$ ipython --no-banner

In [1]: import numpy as np

In [2]: np.set_printoptions(precision=2, suppress=True, linewidth=140, floatmode="fixed")

In [3]: F = np.array([[2, -1, 2, -2, -2, -1, 2],
   ...:     [2, 2, -1, 2, -2, -2, -1],
   ...:     [-1, 2, 2, -1, 2, -2, -2],
   ...:     [-2, -1, 2, 2, -1, 2, -2],
   ...:     [-2, -2, -1, 2, 2, -1, 2],
   ...:     [2, -2, -2, -1, 2, 2, -1],
   ...:     [-1, 2, -2, -2, -1, 2, 2]])

In [4]: blk = np.stack([F, -1 * F, F[::-1]])

In [5]: np.linalg.norm(blk, axis=(1, 2))
Out[5]: array([12.41, 12.41, 12.41])

In [6]: np.round(np.linalg.det(blk), 2) + 0
Out[6]: array([0.00, 0.00, 0.00])

In [7]: print(blk.shape)
(3, 7, 7)

In [8]: blk.sum(axis=0)
Out[8]: 
array([[-1,  2, -2, -2, -1,  2,  2],
       [ 2, -2, -2, -1,  2,  2, -1],
       [-2, -2, -1,  2,  2, -1,  2],
       [-2, -1,  2,  2, -1,  2, -2],
       [-1,  2,  2, -1,  2, -2, -2],
       [ 2,  2, -1,  2, -2, -2, -1],
       [ 2, -1,  2, -2, -2, -1,  2]])

In [9]: print((blk @ F.T).shape)
(3, 7, 7)

In [10]: print(np.abs(np.diag(np.linalg.qr(F)[1])) > 1e-9)
[ True  True  True  True  True  True False]

In [11]: print(np.unique(F.round(6), axis=0).shape)
(7, 7)

In [12]: np.allclose(F[:-1].T @ np.linalg.lstsq(F[:-1].T, F[-1])[0], F[-1])
Out[12]: True

In [13]: U, s, vt = np.linalg.svd(F)

In [14]: s.round(2) + 0
Out[14]: array([6.03, 6.03, 4.53, 4.53, 4.49, 4.49, 0.00])

In [15]: np.argmax(s[:-1] / (s[1:] + 1e-6)) + 1
Out[15]: np.int64(6)

In [16]: Y = U[:, :6] @ np.diag(s[:6]) @ vt[:6]

In [17]: round(np.linalg.norm(F - Y) / np.linalg.norm(F), 2)
Out[17]: np.float64(0.0)

In [18]: np.linalg.matrix_rank(Y)
Out[18]: np.int64(6)

In [19]: print(Y)
[[ 2.00 -1.00  2.00 -2.00 -2.00 -1.00  2.00]
 [ 2.00  2.00 -1.00  2.00 -2.00 -2.00 -1.00]
 [-1.00  2.00  2.00 -1.00  2.00 -2.00 -2.00]
 [-2.00 -1.00  2.00  2.00 -1.00  2.00 -2.00]
 [-2.00 -2.00 -1.00  2.00  2.00 -1.00  2.00]
 [ 2.00 -2.00 -2.00 -1.00  2.00  2.00 -1.00]
 [-1.00  2.00 -2.00 -2.00 -1.00  2.00  2.00]]

In [20]: rank = np.linalg.matrix_rank(F)

In [21]: rank
Out[21]: np.int64(6)

In [22]: N = np.linalg.svd(F)[2][rank:].T

In [23]: np.round(F @ N, 2) + 0
Out[23]: 
array([[0.00],
       [0.00],
       [0.00],
       [0.00],
       [0.00],
       [0.00],
       [0.00]])

In [24]: N.shape
Out[24]: (7, 1)

In [25]: rng = np.random.default_rng(971547)

In [26]: th = np.sort(rng.uniform(-2, 2, 28))

In [27]: E = np.c_[th, th ** 2, th ** 3] @ np.array([[-1, 0, -6, 0, 0, -3, -9],
    ...:     [1, -3, -2, -9, -8, 7, 2],
    ...:     [-5, 8, -7, -3, -7, 6, -8]])

In [28]: E.round(2) + 0
Out[28]: 
array([[ 36.26, -59.81,  47.74, -11.78,  16.44,  -8.09,  72.97],
       [ 14.98, -24.32,  21.05,  -8.89,   2.38,   2.22,  34.54],
       [ 12.03, -19.40,  17.36,  -8.03,   0.91,   3.12,  28.95],
       [  6.40, -10.00,  10.23,  -5.69,  -1.16,   4.02,  17.75],
       [  4.49,  -6.82,   7.75,  -4.56,  -1.50,   3.90,  13.67],
       [  2.61,  -3.73,   5.21,  -3.13,  -1.48,   3.34,   9.30],
       [  2.33,  -3.28,   4.82,  -2.87,  -1.44,   3.20,   8.61],
       [  2.05,  -2.82,   4.40,  -2.60,  -1.37,   3.03,   7.87],
       [  1.92,  -2.62,   4.22,  -2.47,  -1.33,   2.95,   7.54],
       [  1.48,  -1.91,   3.54,  -1.99,  -1.17,   2.60,   6.30],
       [  0.94,  -1.08,   2.63,  -1.32,  -0.87,   2.01,   4.62],
       [  0.55,  -0.52,   1.86,  -0.77,  -0.55,   1.41,   3.19],
       [  0.00,   0.00,  -0.01,   0.00,   0.00,  -0.01,  -0.02],
       [ -0.09,  -0.02,  -0.59,  -0.08,  -0.08,  -0.22,  -0.84],
       [ -0.29,  -0.06,  -1.90,  -0.71,  -0.72,  -0.18,  -2.44],
       [ -0.54,   0.02,  -3.08,  -1.57,  -1.65,   0.26,  -3.70],
       [ -0.86,   0.24,  -4.33,  -2.59,  -2.83,   0.97,  -4.96],
       [ -1.09,   0.44,  -5.11,  -3.26,  -3.63,   1.50,  -5.72],
       [ -1.42,   0.75,  -6.14,  -4.16,  -4.72,   2.25,  -6.70],
       [ -2.99,   2.50, -10.34,  -7.90,  -9.49,   5.75, -10.65],
       [ -4.28,   4.09, -13.39, -10.59, -13.08,   8.50, -13.49],
       [ -4.58,   4.47, -14.07, -11.19, -13.89,   9.13, -14.13],
       [ -4.59,   4.47, -14.08, -11.20, -13.90,   9.14, -14.14],
       [ -8.16,   9.18, -21.68, -17.73, -23.02,  16.37, -21.28],
       [ -8.65,   9.84, -22.67, -18.56, -24.22,  17.33, -22.21],
       [-15.16,  18.88, -35.31, -28.92, -39.44,  29.71, -34.25],
       [-24.41,  32.12, -52.22, -42.17, -59.72,  46.44, -50.62],
       [-30.80,  41.42, -63.51, -50.73, -73.18,  57.63, -61.68]])

In [29]: np.linalg.lstsq(E[:-1].T, E[-1])[2]
Out[29]: np.int32(3)

In [30]: round(float(np.trace(np.linalg.pinv(E) @ E)), 2)
Out[30]: 3.0

In [31]: try:
    ...:     np.linalg.inv(E)
    ...: except np.linalg.LinAlgError as e:
    ...:     print("failed:", e)
    ...: 
failed: Last 2 dimensions of the array must be square
